In [1]: import numpy as np

In [2]: np.set_printoptions(precision=1, suppress=True, linewidth=140, floatmode="fixed")

In [3]: K = np.loadtxt("run15.csv", delimiter=",")

In [4]: K
Out[4]: 
array([[ 1.1,  0.9,  1.0,  1.3, -0.6,  0.9,  3.7],
       [-0.8, -0.3,  0.0,  0.9, -0.6,  0.4, -0.1],
       [-0.1,  1.0,  2.0,  0.2,  0.0, -2.2,  7.6],
       [-2.3, -1.1,  0.3, -1.2,  0.2, -1.8,  1.6],
       [ 1.1, -0.1,  0.0,  1.3,  1.9, -1.1,  0.2],
       [ 2.5,  1.1,  1.1,  0.1,  0.0,  0.1,  4.9],
       [ 0.4, -2.5,  0.6, -2.0,  1.0,  0.6,  2.4],
       [-0.4,  0.5, -0.2,  0.6,  0.5, -0.2, -0.4],
       [-0.3,  0.9, -0.5,  0.4, -1.1, -0.1, -2.2],
       [-0.2,  0.0, -1.7, -1.7, -1.7,  0.0, -6.9],
       [ 0.0,  0.7, -0.2, -0.8, -0.7,  0.7, -1.0],
       [-0.4,  0.0, -0.7, -0.3,  0.8,  2.3, -2.7],
       [-0.6, -1.9, -0.8, -0.7, -1.7, -1.0, -3.1],
       [ 0.0, -0.4, -1.8, -0.2, -0.1,  2.2, -6.5],
       [ 0.9,  1.6,  1.4,  0.5,  1.2, -1.3,  5.2],
       [-0.5, -0.5,  0.9,  1.1,  1.9,  1.1,  3.5],
       [ 0.2, -1.7,  0.6,  0.3,  0.7, -1.1,  1.7],
       [-1.2, -0.9, -0.4, -0.2,  0.2, -2.2, -1.8],
       [-0.2, -1.4,  0.0,  1.0,  0.4, -1.5,  0.1],
       [ 0.8,  0.9, -0.1, -0.8,  1.0, -0.3, -0.8],
       [ 0.8, -0.2,  0.0, -0.3,  0.6,  0.6, -0.6],
       [ 3.1, -0.7, -0.9,  0.0, -1.5,  0.6, -3.4],
       [ 1.1,  1.1,  2.4,  1.9, -1.5,  1.4,  9.4],
       [ 0.0,  0.3, -0.9,  0.0,  0.2,  0.1, -3.2],
       [ 1.6, -0.8, -0.8, -0.2,  1.7, -1.9, -3.2],
       [ 0.7, -1.9,  0.5,  1.0, -1.7,  1.1,  1.7],
       [-0.3, -0.2, -0.4,  0.8,  1.1,  0.8, -1.2],
       [ 1.1, -0.2,  1.0,  0.2, -1.9,  0.6,  3.5],
       [-0.2,  0.2, -1.3,  0.6, -1.6,  0.4, -5.3],
       [ 0.4, -0.7, -0.8,  0.8, -1.1,  0.2, -3.5],
       [ 0.4, -0.2, -0.4, -0.5, -0.5,  0.3, -0.9],
       [ 1.5,  0.4,  0.9, -1.6, -0.6, -0.5,  3.8],
       [ 0.9, -0.8, -0.2, -0.8, -1.7,  0.8, -1.3],
       [ 1.0,  2.0, -1.0, -0.5, -0.6,  0.9, -4.3],
       [ 0.2,  2.4, -1.0, -0.2, -1.9,  0.1, -3.6],
       [ 0.4, -0.2, -0.2, -1.2, -0.4, -0.1, -0.9],
       [ 1.1,  0.7, -1.0, -0.4,  0.3, -0.3, -3.5],
       [-0.6, -0.6,  1.3, -0.4,  0.3,  0.2,  5.4]])

In [5]: x0 = np.array([2, -1, 2, 2, 0, 2, 0])

In [6]: target = K @ x0

In [7]: np.round(np.linalg.solve(K.T @ K, K.T @ target), 1) + 0
Out[7]: array([ 2.0, -1.0,  2.0,  2.0,  0.0,  2.0,  0.0])

In [8]: rng = np.random.default_rng(995)

In [9]: target = target + 0.3 * rng.normal(size=38)

In [10]: target.round(1) + 0
Out[10]: 
array([ 8.1,  1.6, -1.3, -8.8,  2.6,  6.5,  1.4, -0.4, -1.5, -7.8, -1.8,  1.9, -4.2,  0.7,  1.6,  5.7,  1.3, -6.7,  0.0, -1.4,  2.4,  6.2,
       12.5, -2.0, -1.6,  9.0,  2.8,  6.2, -1.6,  2.0,  0.2,  0.1,  2.0, -2.1, -4.2, -1.9, -1.9,  1.9])

In [11]: c, *_ = np.linalg.lstsq(K, target)

In [12]: [round(float(np.linalg.norm(np.linalg.solve(K.T @ K + lam * np.eye(7), K.T @ target))), 2) for lam in (0, 1, 10, 100)]
Out[12]: [3.82, 3.62, 2.94, 1.17]

In [13]: c.round(1) + 0
Out[13]: array([ 2.0, -1.1,  1.0,  2.1,  0.0,  2.0,  0.3])

In [14]: c.round()
Out[14]: array([ 2.0, -1.0,  1.0,  2.0,  0.0,  2.0,  0.0])

In [15]: cen = K - K.mean(axis=0)

In [16]: Uu, sv, Vt = np.linalg.svd(cen, full_matrices=False)

In [17]: np.round(sv ** 2 / (sv ** 2).sum(), 1) + 0
Out[17]: array([0.7, 0.1, 0.1, 0.0, 0.0, 0.0, 0.0])

In [18]: np.searchsorted(np.cumsum(sv ** 2) / (sv ** 2).sum(), 0.9) + 1
Out[18]: np.int64(4)

In [19]: np.abs(Uu[:, 0]).argmax()
Out[19]: np.int64(22)

In [20]: np.linalg.matrix_rank(cen)
Out[20]: np.int64(7)

In [21]: round((sv ** 2).sum() ** 2 / (sv ** 4).sum(), 1)
Out[21]: np.float64(1.7)

In [22]: feats = np.array([[-4.0, -3.0, 0.0, 0.0, 0.0, 0.0],
    ...:     [-3.0, 9.0, -3.0, 0.0, 0.0, 0.0],
    ...:     [0.0, -3.0, 6.0, -3.0, 0.0, 0.0],
    ...:     [0.0, 0.0, -3.0, -5.0, -3.0, 0.0],
    ...:     [0.0, 0.0, 0.0, -3.0, 2.0, -3.0],
    ...:     [0.0, 0.0, 0.0, 0.0, -3.0, 3.0]])

In [23]: feats
Out[23]: 
array([[-4.0, -3.0,  0.0,  0.0,  0.0,  0.0],
       [-3.0,  9.0, -3.0,  0.0,  0.0,  0.0],
       [ 0.0, -3.0,  6.0, -3.0,  0.0,  0.0],
       [ 0.0,  0.0, -3.0, -5.0, -3.0,  0.0],
       [ 0.0,  0.0,  0.0, -3.0,  2.0, -3.0],
       [ 0.0,  0.0,  0.0,  0.0, -3.0,  3.0]])

In [24]: np.allclose(feats @ feats.T, feats.T @ feats)
Out[24]: True

In [25]: mat = np.load("mat.npy")

In [26]: mat
Out[26]: 
array([[-1,  0,  1, -2, -3, -2],
       [ 0, -1,  0,  3, -3, -2],
       [ 2,  1, -2, -2, -3,  0],
       [ 3,  3, -2,  2,  3, -1],
       [-1,  1,  2,  1, -1, -1],
       [-2,  3,  2, -1,  2, -1]])

In [27]: blk = np.stack([mat, 3 * mat, mat[::-1]])

In [28]: np.linalg.norm(blk, axis=(1, 2))
Out[28]: array([11.5, 34.5, 11.5])

In [29]: np.linalg.matrix_rank(blk)
Out[29]: array([6, 6, 6])

In [30]: np.einsum("bij,cij->bc", blk, blk)
Out[30]: 
array([[ 132,  396,   18],
       [ 396, 1188,   54],
       [  18,   54,  132]])

In [31]: np.linalg.matrix_rank(blk.reshape(3, -1))
Out[31]: np.int64(2)

In [32]: (blk @ mat.T).shape
Out[32]: (3, 6, 6)

In [33]: Y = np.linalg.inv(mat)

In [34]: round(np.linalg.slogdet(mat)[0], 1)
Out[34]: np.float64(1.0)

In [35]: np.linalg.det(mat) * Y
Out[35]: 
array([[ 250.0, -355.0, -115.0,  225.0,  435.0, -450.0],
       [-190.0,   85.0,  193.0,  -39.0,   39.0,  210.0],
       [ 200.0, -350.0, -158.0,  114.0,  546.0, -360.0],
       [-180.0,  150.0,   30.0,  -30.0,   30.0,   60.0],
       [  90.0,  -75.0, -147.0,   81.0,  -81.0,  -30.0],
       [-310.0,  -35.0,  169.0, -147.0,  147.0,   30.0]])

In [36]: round(np.linalg.det(mat) * np.linalg.det(Y), 1)
Out[36]: np.float64(1.0)

In [37]: np.round(np.linalg.cond(mat), 1)
Out[37]: np.float64(12.6)

In [38]: O, V = np.linalg.qr(mat[:, :4])[0], np.linalg.qr(mat[:, 4:])[0]

In [39]: sv = np.linalg.svd(O.T @ V, compute_uv=False)

In [40]: (sv > 0.9).sum()
Out[40]: np.int64(0)

In [41]: m1 = np.array([[1, 4, 5, 1, 5, 2],
    ...:     [4, 1, 4, 5, 1, 5],
    ...:     [5, 4, 1, 4, 5, 1],
    ...:     [1, 5, 4, 1, 4, 5],
    ...:     [5, 1, 5, 4, 1, 4],
    ...:     [2, 5, 1, 5, 4, 1]])

In [42]: # symmetric, so the eigenvalues are real

In [43]: [round(float(np.linalg.det(m1[:i, :i])), 2) + 0 for i in range(1, 7)]
Out[43]: [1.0, -15.0, 104.0, 71.0, -567.0, 3384.0]

In [44]: round(np.linalg.eigvalsh(m1).min(), 1)
Out[44]: np.float64(-7.4)

In [45]: np.all(np.linalg.eigvalsh(m1) > 0)
Out[45]: np.False_

In [46]: Y = np.array([[0, 2], [2, 1], [0, 0], [2, 2], [1, 0], [0, 2]])

In [47]: np.einsum("ik,kj->ji", m1, Y)
Out[47]: 
array([[15, 13, 21, 16, 11, 24],
       [12, 29, 24, 19, 27, 21]])

In [48]: np.linalg.matrix_rank(m1 @ Y)
Out[48]: np.int64(2)

In [49]: Y.T @ m1.T
Out[49]: 
array([[15, 13, 21, 16, 11, 24],
       [12, 29, 24, 19, 27, 21]])

In [50]: np.einsum("ij,ij->i", m1, m1)
Out[50]: array([72, 84, 84, 84, 84, 72])

In [51]: Y = np.linalg.inv(m1)

In [52]: round(np.linalg.cond(m1), 1)
Out[52]: np.float64(27.9)

In [53]: np.linalg.det(m1) * Y
Out[53]: 
array([[ -567.0,  -933.0,   555.0,   273.0,  1041.0,  -285.0],
       [ -933.0, -1959.0,  -543.0,   867.0,  1707.0,  1041.0],
       [  555.0,  -543.0,  -591.0,  -309.0,   867.0,   273.0],
       [  273.0,   867.0,  -309.0,  -591.0,  -543.0,   555.0],
       [ 1041.0,  1707.0,   867.0,  -543.0, -1959.0,  -933.0],
       [ -285.0,  1041.0,   273.0,   555.0,  -933.0,  -567.0]])

In [54]: Y
Out[54]: 
array([[-0.2, -0.3,  0.2,  0.1,  0.3, -0.1],
       [-0.3, -0.6, -0.2,  0.3,  0.5,  0.3],
       [ 0.2, -0.2, -0.2, -0.1,  0.3,  0.1],
       [ 0.1,  0.3, -0.1, -0.2, -0.2,  0.2],
       [ 0.3,  0.5,  0.3, -0.2, -0.6, -0.3],
       [-0.1,  0.3,  0.1,  0.2, -0.3, -0.2]])

In [55]: (np.abs(Y) > 1e-9).astype(int)
Out[55]: 
array([[1, 1, 1, 1, 1, 1],
       [1, 1, 1, 1, 1, 1],
       [1, 1, 1, 1, 1, 1],
       [1, 1, 1, 1, 1, 1],
       [1, 1, 1, 1, 1, 1],
       [1, 1, 1, 1, 1, 1]])

In [56]: round(np.linalg.det(m1) * np.linalg.det(Y), 1)
Out[56]: np.float64(1.0)

In [57]: t = rng.uniform(0, 2 * np.pi, 19)

In [58]: O, _ = np.linalg.qr(np.array([[-0.7, 0.3],
    ...:     [-0.9, 0.3],
    ...:     [-0.3, 0.5],
    ...:     [-2.5, 0.1],
    ...:     [0.0, 1.1],
    ...:     [2.3, -0.6],
    ...:     [-1.1, 0.5],
    ...:     [-1.6, 2.8],
    ...:     [-1.4, -0.1]]))

In [59]: E = 5 * np.c_[np.cos(t), np.sin(t)] @ O.T

In [60]: E.round(1) + 0
Out[60]: 
array([[ 0.7,  1.0,  0.0,  3.3, -0.8, -2.6,  1.1,  0.1,  2.0],
       [-0.7, -1.0,  0.0, -3.3,  0.8,  2.7, -1.1, -0.1, -1.9],
       [-0.4, -0.4, -0.8,  0.1, -1.8,  0.7, -0.7, -4.4,  0.3],
       [-0.4, -0.6,  0.4, -2.8,  1.7,  1.8, -0.5,  2.5, -1.8],
       [-0.4, -0.7,  0.4, -3.0,  1.7,  2.0, -0.6,  2.2, -1.9],
       [-0.8, -0.9, -0.6, -2.0, -0.9,  2.2, -1.2, -3.4, -1.0],
       [-0.7, -0.7, -0.7, -1.2, -1.3,  1.7, -1.1, -4.0, -0.5],
       [-0.7, -0.8, -0.7, -1.4, -1.2,  1.9, -1.1, -3.9, -0.6],
       [ 0.7,  0.8,  0.7,  1.4,  1.2, -1.8,  1.1,  3.9,  0.6],
       [-0.1, -0.3,  0.6, -2.2,  2.0,  1.1, -0.2,  3.5, -1.5],
       [-0.8, -1.0, -0.5, -2.6, -0.4,  2.5, -1.3, -2.5, -1.4],
       [ 0.4,  0.6, -0.4,  2.9, -1.7, -1.9,  0.6, -2.4,  1.9],
       [-0.7, -1.0,  0.0, -3.3,  0.9,  2.6, -1.1,  0.1, -2.0],
       [-0.3, -0.5,  0.5, -2.6,  1.9,  1.5, -0.4,  3.0, -1.7],
       [-0.4, -0.4, -0.8,  0.1, -1.8,  0.7, -0.7, -4.4,  0.3],
       [ 0.7,  0.9, -0.1,  3.3, -1.0, -2.6,  1.0, -0.4,  2.0],
       [ 0.4,  0.7, -0.3,  3.0, -1.6, -2.0,  0.7, -2.1,  1.9],
       [ 0.1,  0.2, -0.7,  2.0, -2.0, -0.9,  0.0, -3.7,  1.4],
       [ 0.8,  1.0,  0.1,  3.2, -0.5, -2.7,  1.2,  0.7,  1.9]])

In [61]: # looks like rank 2

In [62]: Y = E / np.sqrt((E ** 2).mean(axis=1, keepdims=True))

In [63]: np.linalg.matrix_rank(Y) == np.linalg.matrix_rank(E)
Out[63]: np.True_

In [64]: Uu, sv, Vt = np.linalg.svd(E)

In [65]: V = Vt[:(sv > 1e-8).sum()]

In [66]: x0 = E[16] + -1 * E[14] + rng.integers(2) * np.eye(9)[4]

In [67]: x0
Out[67]: array([ 0.9,  1.1,  0.4,  2.9,  0.2, -2.8,  1.4,  2.4,  1.6])

In [68]: np.round(V.T @ V, 1) + 0
Out[68]: 
array([[ 0.0,  0.0,  0.0,  0.1,  0.0, -0.1,  0.0,  0.1,  0.0],
       [ 0.0,  0.0,  0.0,  0.1,  0.0, -0.1,  0.1,  0.1,  0.1],
       [ 0.0,  0.0,  0.0,  0.0,  0.1,  0.0,  0.0,  0.1,  0.0],
       [ 0.1,  0.1,  0.0,  0.4, -0.1, -0.3,  0.1,  0.0,  0.3],
       [ 0.0,  0.0,  0.1, -0.1,  0.2,  0.0,  0.0,  0.3, -0.1],
       [-0.1, -0.1,  0.0, -0.3,  0.0,  0.3, -0.1, -0.1, -0.2],
       [ 0.0,  0.1,  0.0,  0.1,  0.0, -0.1,  0.1,  0.1,  0.1],
       [ 0.1,  0.1,  0.1,  0.0,  0.3, -0.1,  0.1,  0.8, -0.1],
       [ 0.0,  0.1,  0.0,  0.3, -0.1, -0.2,  0.1, -0.1,  0.2]])

In [69]: cen = E - E.mean(axis=0)

In [70]: Uu, sv, Vt = np.linalg.svd(cen, full_matrices=False)

In [71]: np.round(Vt[0] * np.sign(Vt[0, np.abs(Vt[0]).argmax()]), 1) + 0
Out[71]: array([ 0.1,  0.2,  0.0,  0.6, -0.3, -0.5,  0.2, -0.3,  0.4])

In [72]: np.searchsorted(np.cumsum(sv ** 2) / (sv ** 2).sum(), 0.9) + 1
Out[72]: np.int64(2)

In [73]: np.abs(Vt[0]).argmax()
Out[73]: np.int64(3)

In [74]: (np.sign(Uu[:, 0]) == np.sign(Uu[0, 0])).astype(int)
Out[74]: array([1, 0, 1, 0, 0, 0, 0, 0, 1, 0, 0, 1, 0, 0, 1, 1, 1, 1, 1])

In [75]: dist = np.linalg.norm(E[:, None] - E[None], axis=-1)

In [76]: np.linalg.norm(E, axis=1)
Out[76]: array([5.0, 5.0, 5.0, 5.0, 5.0, 5.0, 5.0, 5.0, 5.0, 5.0, 5.0, 5.0, 5.0, 5.0, 5.0, 5.0, 5.0, 5.0, 5.0])

In [77]: np.flatnonzero(dist[10] < dist.mean() / 2)
Out[77]: array([ 1,  5,  6,  7, 10])

In [78]: np.linalg.matrix_rank(dist ** 2)
Out[78]: np.int64(3)

In [79]: dist.mean(axis=1).argmax()
Out[79]: np.int64(8)

In [80]: dist[:5, :5]
Out[80]: 
array([[ 0.0, 10.0,  7.2,  9.5,  9.6],
       [10.0,  0.0,  6.8,  3.1,  2.8],
       [ 7.2,  6.8,  0.0,  8.8,  8.6],
       [ 9.5,  3.1,  8.8,  0.0,  0.4],
       [ 9.6,  2.8,  8.6,  0.4,  0.0]])

In [81]: lab = E[:, 0] > np.median(E[:, 0])

In [82]: u = E[lab].mean(axis=0) - E[~lab].mean(axis=0)

In [83]: np.argsort(-np.abs(u).round(6), kind="stable")
Out[83]: array([3, 5, 7, 8, 6, 1, 0, 2, 4])
